>>> import numpy as np
>>> np.set_printoptions(precision=3, suppress=True, linewidth=140)
>>> F = np.load("arr.npy")
>>> F
array([[1, 0, 0, 0, 0, 0, 0, 0, 0, 0, 0, 0, 0, 0, 0, 0],
       [0, 0, 0, 0, 0, 0, 0, 0, 0, 0, 0, 0, 0, 0, 0, 0],
       [0, 0, 1, 0, 0, 0, 0, 0, 0, 0, 0, 0, 0, 0, 0, 0],
       [0, 0, 0, 2, 0, 0, 0, 0, 0, 0, 0, 0, 0, 0, 0, 0],
       [0, 0, 0, 0, 0, 0, 0, 0, 0, 0, 0, 0, 0, 0, 0, 0],
       [0, 0, 0, 0, 0, 3, 0, 0, 0, 0, 0, 0, 0, 0, 0, 0],
       [0, 0, 0, 0, 0, 0, 2, 0, 0, 0, 0, 0, 0, 0, 0, 0],
       [0, 0, 0, 0, 0, 0, 0, 0, 0, 0, 0, 0, 0, 0, 0, 0],
       [0, 0, 0, 0, 0, 0, 0, 0, 0, 0, 0, 0, 0, 0, 0, 0],
       [0, 0, 0, 0, 0, 0, 0, 0, 0, 2, 0, 0, 0, 0, 0, 0],
       [0, 0, 0, 0, 0, 0, 0, 0, 0, 0, 3, 0, 0, 0, 0, 0],
       [0, 0, 0, 0, 0, 0, 0, 0, 0, 0, 0, 3, 0, 0, 0, 0],
       [0, 0, 0, 0, 0, 0, 0, 0, 0, 0, 0, 0, 3, 0, 0, 0],
       [0, 0, 0, 0, 0, 0, 0, 0, 0, 0, 0, 0, 0, 1, 0, 0],
       [0, 0, 0, 0, 0, 0, 0, 0, 0, 0, 0, 0, 0, 0, 1, 0],
       [0, 0, 0, 0, 0, 0, 0, 0, 0, 0, 0, 0, 0, 0, 0, 3]])
>>> # symmetric
>>> w, evecs = np.linalg.eigh(F)
>>> vec = np.array([1, 2, 0, 1, 2, -1, 2, 0, 2, 1, 0, -1, -1, 1, -1, 0])
>>> np.linalg.eigvalsh(F[1:, 1:])
array([0., 0., 0., 0., 1., 1., 1., 2., 2., 2., 3., 3., 3., 3., 3.])
>>> vec @ F @ vec / (vec @ vec), w[0], w[-1]
(np.float64(1.0), np.float64(0.0), np.float64(3.0))
>>> np.linalg.matrix_rank(F - F[0, 0] * np.eye(16))
np.int64(12)
>>> [int(np.linalg.matrix_rank(np.linalg.matrix_power(F, p))) for p in range(1, 17)]
[12, 12, 12, 12, 12, 12, 12, 12, 12, 12, 12, 12, 12, 12, 12, 12]
>>> np.prod(np.diag(F)), round(np.linalg.det(F), 3)
(np.int64(0), np.float64(0.0))
>>> round(float(np.linalg.det(F)), 3)
0.0
>>> np.flatnonzero(np.linalg.matrix_power((F != 0) + (F.T != 0) + np.eye(16), 16)[10])
array([10])
>>> np.sort(np.linalg.eigvals(F).real)
array([0., 0., 0., 0., 1., 1., 1., 1., 2., 2., 2., 3., 3., 3., 3., 3.])
>>> rank = np.linalg.matrix_rank(F)
>>> rank
np.int64(12)
>>> ns = np.linalg.svd(F)[2][rank:].T
>>> [int(np.linalg.matrix_rank(F[:i])) for i in range(1, len(F) + 1)]
[1, 1, 2, 3, 3, 4, 5, 5, 5, 6, 7, 8, 9, 10, 11, 12]
>>> ns.shape
(16, 4)
>>> [int(np.linalg.matrix_rank(F[:, :j + 1])) for j in range(16)]
[1, 1, 2, 3, 3, 4, 5, 5, 5, 6, 7, 8, 9, 10, 11, 12]
>>> [int(np.linalg.matrix_rank(np.delete(F, i, axis=0))) for i in range(16)]
[11, 12, 11, 11, 12, 11, 11, 12, 12, 11, 11, 11, 11, 11, 11, 11]
>>> feats = np.load("out15.npy")
>>> feats
array([[ -2,   0,   0,   1,   2,   1,  -1,   0,   0,   2],
       [ -4,   1,  -1,   3,   0,   0,   1,  -2,   1,   4],
       [ -6,   0,   1,   1,   0,  -1,   1,  -1,  -1,   5],
       [ -6,  -1,   0,   2,  -1,   0,   0,  -2,  -1,   5],
       [ -8,   1,  -1,   2,  -3,   2,   1,  -4,   0,   6],
       [ -7,  -1,  -3,   1,  -1,   0,   3,  -5,  -1,   7],
       [ -9,  -2,  -3,   1,   0,   0,   5,  -7,   0,   5],
       [ -7,  -1,  -2,   3,   0,  -2,   3,  -5,  -1,   4],
       [ -9,  -1,  -1,   5,   1,  -4,   1,  -3,  -3,   2],
       [ -7,  -1,  -3,   7,   1,  -6,  -1,  -2,  -2,   4],
       [ -9,  -3,  -5,   8,   2,  -6,  -3,  -1,  -2,   2],
       [ -9,  -3,  -3,   9,   0,  -6,  -2,   0,   0,   0],
       [-11,  -3,  -4,  11,  -2,  -7,   0,  -1,   1,   1],
       [ -9,  -4,  -3,  12,  -2,  -7,   1,   0,   1,   3],
       [-10,  -2,  -4,  11,  -4,  -9,  -1,   2,   0,   2],
       [-10,  -3,  -3,   9,  -5,  -7,  -2,   4,  -1,   2],
       [-12,  -5,  -2,   9,  -6,  -8,   0,   6,   0,   0],
       [-13,  -4,  -4,  10,  -6,  -6,   1,   5,   1,   0],
       [-13,  -4,  -5,  12,  -8,  -6,   1,   5,   3,   0],
       [-11,  -4,  -4,  12,  -9,  -5,  -1,   5,   3,   0],
       [-13,  -4,  -2,  11,  -7,  -6,   1,   4,   5,  -2],
       [-14,  -5,  -1,  10,  -9,  -4,   2,   4,   5,  -4],
       [-14,  -6,   0,  12, -10,  -4,   2,   4,   4,  -4],
       [-12,  -5,  -2,  14,  -8,  -5,   1,   4,   6,  -5],
       [-12,  -3,  -2,  12, -10,  -6,   0,   5,   6,  -5],
       [-14,  -2,   0,  12, -10,  -4,  -2,   6,   8,  -4],
       [-16,  -4,   2,  14, -11,  -3,  -3,   8,   7,  -3],
       [-18,  -3,   2,  16, -10,  -5,  -2,   8,   5,  -3],
       [-17,  -2,   4,  17,  -9,  -4,  -4,  10,   7,  -4]])
>>> vec = np.array([1, 0, 0, 1, -2, 1, 1, 2, 2, 1])
>>> y = feats @ vec
>>> coef, lr = np.zeros(10), 1 / np.linalg.norm(feats, 2) ** 2
>>> for i in range(6):
...     coef -= lr * feats.T @ (feats @ coef - y)
...     if i % 1 == 0: print(i, round(np.linalg.norm(feats @ coef - y), 3))
... 
0 63.486
1 57.624
2 52.523
3 48.094
4 44.26
5 40.949
>>> round(np.linalg.cond(feats), 3)
np.float64(30.502)
>>> coef
array([-0.33 , -0.108,  0.241,  0.466, -0.776,  0.066, -0.08 ,  0.701,  0.575, -0.526])
>>> vec = np.array([2, 1, 3, 1, -1, 1, 0, -1, -3, -1])
>>> (feats * vec).sum(axis=1)
array([ -6, -12, -10, -10, -13, -21, -26, -16, -12, -20, -31, -27, -34, -30, -32, -28, -34, -40, -45, -36, -41, -36, -28, -35, -35, -38,
       -34, -32, -29])
>>> feats @ (2 * vec)
array([-12, -24, -20, -20, -26, -42, -52, -32, -24, -40, -62, -54, -68, -60, -64, -56, -68, -80, -90, -72, -82, -72, -56, -70, -70, -76,
       -68, -64, -58])
>>> np.einsum("ij,j->i", feats, vec)
array([ -6, -12, -10, -10, -13, -21, -26, -16, -12, -20, -31, -27, -34, -30, -32, -28, -34, -40, -45, -36, -41, -36, -28, -35, -35, -38,
       -34, -32, -29])
>>> feats @ np.eye(10)[6]
array([-1.,  1.,  1.,  0.,  1.,  3.,  5.,  3.,  1., -1., -3., -2.,  0.,  1., -1., -2.,  0.,  1.,  1., -1.,  1.,  2.,  2.,  1.,  0., -2.,
       -3., -2., -4.])
>>> m1 = np.loadtxt("block18.csv", delimiter=",")
>>> m1
array([[  2.596,   9.862, -14.99 , -15.201,  -1.803,   0.605,  -1.944,   1.931,   3.526, -14.793,  13.081, -18.409,   2.616,   2.172,
          9.198],
       [ 10.48 ,  19.22 , -14.093,   0.895,   6.269,  -0.491, -13.697,   2.635, -27.726,  -6.654,   8.615,  -7.988,   3.165,   5.327,
         -6.926],
       [  8.314,   1.585, -14.091,   0.818, -17.907,  -6.598,  -6.579,   5.724,  29.701,   5.425,  -9.097,   4.321,   3.095,  -2.064,
         -3.33 ],
       [ -7.245,  -5.083,   6.262,  38.282,   2.046,  -6.278,  -0.45 ,  -2.027,  -0.049,  -0.608,  16.076, -17.054,  -5.094,   2.172,
        -14.594],
       [ -4.088,   0.433,  -5.959,   4.508, -13.265,  -0.416,  10.639,  -4.069,  10.705,  11.451,  23.113,   9.758,  -2.936,  -2.615,
        -19.025],
       [ -6.096,  20.83 , -16.571,  -7.191,  -8.897,  12.694,   0.532,  -6.368, -13.769,   1.419,  14.363,  15.319,  -1.843,  -0.618,
        -15.253],
       [  2.481,  11.628, -17.252,   7.307,  -3.98 ,  12.13 ,  -0.72 ,   8.221,   1.894,  -8.372,  -8.138, -26.227,  -3.004,  -5.972,
        -18.758],
       [-11.184,  -8.549,  29.831,  -4.259,  -2.122,   9.677,   1.613,  12.608, -13.804,   2.653,   0.348,   3.732,   1.656,   4.357,
         24.556],
       [  1.123, -11.033,  -7.056, -11.034,   8.733,   6.093,   2.591,  -2.127,  -5.055,   1.281,  -3.14 ,   1.468,   4.542,  -5.504,
          0.526],
       [ -6.637, -17.88 , -14.205, -16.374,   2.241,  13.831,   9.331,  -2.995,   3.334,   8.923, -25.008,   3.697,   0.865,   3.154,
        -10.368],
       [  6.285,   1.129,   6.759,  10.311,  -4.448, -13.329,  -7.495,   3.09 ,  19.144,  -1.343, -21.591,  17.622,   6.664,   5.692,
         -9.483],
       [ 18.03 ,   7.89 , -12.383,  -5.109,  14.113,  -2.257,  -2.121,   9.546,   3.823,  -7.185,  -3.009, -19.156,   7.186,   1.095,
          9.998],
       [ -1.255,  -5.868,   1.736,   0.361,   5.501,   6.038,   6.338,  -4.315,  -3.229,   5.624, -18.767,  17.361,  -5.135,  -5.518,
         -2.614],
       [ 17.526,   1.082,  16.616,  -9.092,   6.428,   6.522,  -0.306,   2.325,  19.583,  -8.33 ,  -0.874, -11.712,   5.184,   7.831,
         -1.621],
       [ 10.7  ,   5.837,   1.023, -16.354,  -1.499,  -6.661,  -1.463,  12.697, -25.836,   7.161,   5.884, -38.069,  -2.035,   9.474,
        -16.892],
       [ -7.244,  12.571, -19.711,  13.741,   5.961,   1.782,  -7.791,   2.062,  -6.333, -16.276,  -3.629, -10.066,  -5.047,   6.153,
         15.648],
       [  7.746,  -4.279,  17.61 , -12.425,   3.44 , -10.952,   2.86 ,   4.041,  -4.792,  -2.442,  -7.318,  -0.709,   0.548,  -6.067,
        -13.674],
       [  1.353,   0.024,  -6.245, -56.594,  -6.44 ,  -5.914,   3.536,   1.019,  22.961,  -0.028, -13.833,   6.649,  -9.503,   2.049,
         10.367],
       [  5.065,  -8.758, -20.291, -20.963,  -7.323,  -2.102,   1.212,   2.477,  -4.664,   5.918, -18.726,  11.609,   6.713,  -0.493,
          7.048],
       [  6.524, -16.738,  24.46 , -34.359,  10.815,  18.754,  -4.797,   5.818,  16.068,   4.923,   0.685, -19.222,  10.052,  -0.951,
        -11.478],
       [  6.005,   3.188,  10.342,  -1.607,  -2.906,  -8.233,  -7.567,   1.359,   1.888,   3.91 ,  12.454,  17.969,  -7.734,   0.961,
        -17.294]])
>>> ang = np.radians(36)
>>> Rm = np.eye(15)
>>> Rm[0, 0] = Rm[14, 14] = np.cos(ang)
>>> Rm[0, 14], Rm[14, 0] = -np.sin(ang), np.sin(ang)
>>> Y = m1 @ Rm.T
>>> np.round(np.linalg.det(Rm), 3), np.round(np.trace(Rm), 3)
(np.float64(1.0), np.float64(14.618))
